$ python -q
>>> import numpy as np
>>> import numpy.linalg as la
>>> np.set_printoptions(suppress=True, linewidth=120)
>>> K = np.load("test15.npy")
>>> print(K)
[[10. -5.  0.]
 [10. -5.  0.]
 [10. -5.  0.]]
>>> # row 1 repeats row 0
>>> rank = la.matrix_rank(K)
>>> print(rank)
1
>>> ns = la.svd(K)[2][rank:].T
>>> print(np.round(ns @ ns.T, 2))
[[0.2 0.4 0. ]
 [0.4 0.8 0. ]
 [0.  0.  1. ]]
>>> print([int(la.matrix_rank(np.delete(K, i, axis=0))) for i in range(3)])
[1, 1, 1]
>>> print(np.round(la.eigvals(K), 2))
[0. 0. 5.]
>>> print(np.kron(np.eye(2, dtype=int), K))
[[10. -5.  0.  0. -0.  0.]
 [10. -5.  0.  0. -0.  0.]
 [10. -5.  0.  0. -0.  0.]
 [ 0. -0.  0. 10. -5.  0.]
 [ 0. -0.  0. 10. -5.  0.]
 [ 0. -0.  0. 10. -5.  0.]]
>>> print(round(float(la.eigvals(K).sum().real), 2))
5.0
>>> print(np.einsum("ij,ji->", K, K))
25.0
>>> print(np.poly(K))
[ 1. -5.  0.  0.]
>>> print(np.round(la.det(K[::-1]), 2))
0.0
>>> W0 = np.loadtxt("run11.csv", delimiter=",")
>>> print(W0)
[[-0.7 -7.   2. ]
 [ 6.   8.3  8. ]
 [-1.  -7.   2.3]]
>>> rng = np.random.default_rng(54)
>>> z = rng.permutation(3)
>>> print(z)
[0 2 1]
>>> A2 = W0[z][:, z]
>>> print(np.round(np.sort(np.abs(la.eigvals(A2))), 2))
[ 0.3  10.43 10.43]
>>> print(np.round(np.trace(la.pinv(K) @ K), 2))
1.0
>>> print(np.abs(np.diag(la.qr(K)[1])) > 1e-9)
[ True False False]
>>> r0 = np.array([3, 3, 3])
>>> A2 = W0 + np.outer(r0, np.eye(3)[2])
>>> print(A2)
[[-0.7 -7.   5. ]
 [ 6.   8.3 11. ]
 [-1.  -7.   5.3]]
>>> print(la.matrix_rank(A2 - W0))
1
>>> X = np.array([[1.4, 1.1, 1.3], [-0.6, 0.6, 0.1], [-0.2, -0.1, -0.5]])
>>> X[:, 1] *= 20
>>> print(X)
[[ 1.4 22.   1.3]
 [-0.6 12.   0.1]
 [-0.2 -2.  -0.5]]
>>> # column 1 dominates
>>> Q = X.astype(float).copy()
>>> for j in range(3):
...     Q[:, j] -= Q[:, :j] @ (Q[:, :j].T @ Q[:, j])
...     Q[:, j] /= la.norm(Q[:, j])
... 
>>> print(np.round(Q.T @ Q, 2) + 0)
[[1. 0. 0.]
 [0. 1. 0.]
 [0. 0. 1.]]
>>> print(Q.round(2) + 0)
[[ 0.91  0.39 -0.12]
 [-0.39  0.92  0.05]
 [-0.13  0.   -0.99]]
>>> C2 = Q.T @ Q
>>> print(np.round(la.svd(Q, compute_uv=False) ** 2, 2))
[1. 1. 1.]
>>> print(np.round(np.diag(C2), 2))
[1. 1. 1.]
>>> print(la.matrix_rank(C2))
3
>>> F = np.load("a.npy")
>>> print(F)
[[ 1  0  0  0]
 [ 0 -3  0  0]
 [ 0  0  0  0]
 [ 0 -4  0 -5]]
>>> # triangular
>>> rank = la.matrix_rank(F)
>>> print(rank)
3
>>> ns = la.svd(F)[2][rank:].T
>>> print([int(la.matrix_rank(F[:i])) for i in range(1, len(F) + 1)])
[1, 2, 2, 3]
>>> print(np.allclose(F @ ns, 0))
True
>>> print(F @ ns)
[[0.]
 [0.]
 [0.]
 [0.]]
>>> print(ns @ ns.T)
[[0. 0. 0. 0.]
 [0. 0. 0. 0.]
 [0. 0. 1. 0.]
 [0. 0. 0. 0.]]
>>> print([int(la.matrix_rank(F[:, :j + 1])) for j in range(4)])
[1, 2, 2, 3]
>>> print(np.einsum("ii->", F))
-7
>>> print(np.kron(np.eye(2, dtype=int), F))
[[ 1  0  0  0  0  0  0  0]
 [ 0 -3  0  0  0  0  0  0]
 [ 0  0  0  0  0  0  0  0]
 [ 0 -4  0 -5  0  0  0  0]
 [ 0  0  0  0  1  0  0  0]
 [ 0  0  0  0  0 -3  0  0]
 [ 0  0  0  0  0  0  0  0]
 [ 0  0  0  0  0 -4  0 -5]]
>>> print(round(float(la.det(F.T)), 2))
0.0
>>> z = rng.permutation(4)
>>> print(z)
[3 2 0 1]
>>> A2 = F[z][:, z]
>>> print(np.diag(A2))
[-5  0  1 -3]
>>> print(round(la.det(A2), 2), np.round(la.det(F[z]), 2))
0.0 0.0
>>> print(np.trace(A2))
-7
>>> print(np.round(np.sort(np.abs(la.eigvals(A2))), 2))
[0. 1. 3. 5.]
>>> print(A2)
[[-5  0  0 -4]
 [ 0  0  0  0]
 [ 0  0  1  0]
 [ 0  0  0 -3]]
>>> arr = np.load("block0.npy")
>>> print(arr)
[[ 6.11 -0.36 -9.56]
 [ 1.16 -1.   -1.16]
 [ 0.84 -1.   -0.85]
 [-0.03 -0.88 -0.21]
 [-0.22 -0.25 -0.09]
 [ 0.14  0.13  0.08]
 [ 0.73  0.59  0.52]
 [ 4.08  2.53  5.23]
 [ 4.61  2.81  6.24]
 [ 6.4   3.69  9.97]
 [11.56  6.07 23.58]
 [13.85  7.07 30.71]]
>>> P = arr @ la.solve(arr.T @ arr, arr.T)
>>> print(np.round(np.diag(P), 2) + 0)
[0.9  0.22 0.21 0.13 0.01 0.   0.02 0.17 0.18 0.2  0.33 0.62]
>>> print(np.round(np.trace(P), 2))
3.0
>>> print(np.round(la.eigvalsh(P), 2) + 0)
[0. 0. 0. 0. 0. 0. 0. 0. 0. 1. 1. 1.]
>>> C2 = np.cov(arr, rowvar=False)
>>> print(np.argwhere(np.triu(np.abs(np.corrcoef(arr.T)) > 0.8, 1)))
[[0 1]
 [0 2]
 [1 2]]
>>> print(np.median(arr, axis=0))
[2.62 0.36 0.3 ]
>>> print(C2.round(2))
[[ 22.03  11.97  44.3 ]
 [ 11.97   7.88  29.96]
 [ 44.3   29.96 128.39]]
>>> print(np.round(np.corrcoef(arr[:, 1], arr[:, 2])[0, 1], 2))
0.94
>>> cen = (arr - arr.mean(axis=0)) / arr.std(axis=0)
>>> print(cen.std(axis=0))
[1. 1. 1.]
>>> print(np.argwhere(np.abs(cen) > 2))
[[11  0]
 [11  1]
 [11  2]]
>>> beta = la.lstsq(np.delete(cen, 1, axis=1), cen[:, 1])[0]
>>> print(np.abs(beta).argmax())
1
>>> cen = arr - arr.mean(axis=0)
>>> Uu, sigma, Vt = la.svd(cen, full_matrices=False)
>>> print(la.matrix_rank(cen))
3
>>> print(np.round(Vt[0] * np.sign(Vt[0, np.abs(Vt[0]).argmax()]), 2))
[0.33 0.22 0.92]
>>> print(np.abs(Vt[0]).argmax())
2
>>> print((np.sign(Uu[:, 0]) == np.sign(Uu[0, 0])).astype(int))
[1 1 1 1 1 1 1 0 0 0 0 0]
>>> print(np.searchsorted(np.cumsum(sigma ** 2) / (sigma ** 2).sum(), 0.9) + 1)
1
>>> print(round(float((sigma ** 2).sum() ** 2 / (sigma ** 4).sum()), 2))
1.09
>>> A2 = arr / la.norm(arr, axis=1, keepdims=True)
>>> C2 = A2 @ A2.T
>>> print((C2 - 2 * np.eye(12)).round(6).argmax(axis=1))
[ 1  2  1  4  3  6  5  8  7  8 11 10]
>>> print(np.round(np.degrees(np.arccos(np.clip(C2[8, 1], -1, 1))), 2))
107.25
>>> print(np.argwhere(np.triu(np.abs(C2) > 0.95, 1)))
[[ 1  2]
 [ 4  5]
 [ 4  6]
 [ 5  6]
 [ 7  8]
 [ 7  9]
 [ 7 10]
 [ 7 11]
 [ 8  9]
 [ 8 10]
 [ 8 11]
 [ 9 10]
 [ 9 11]
 [10 11]]
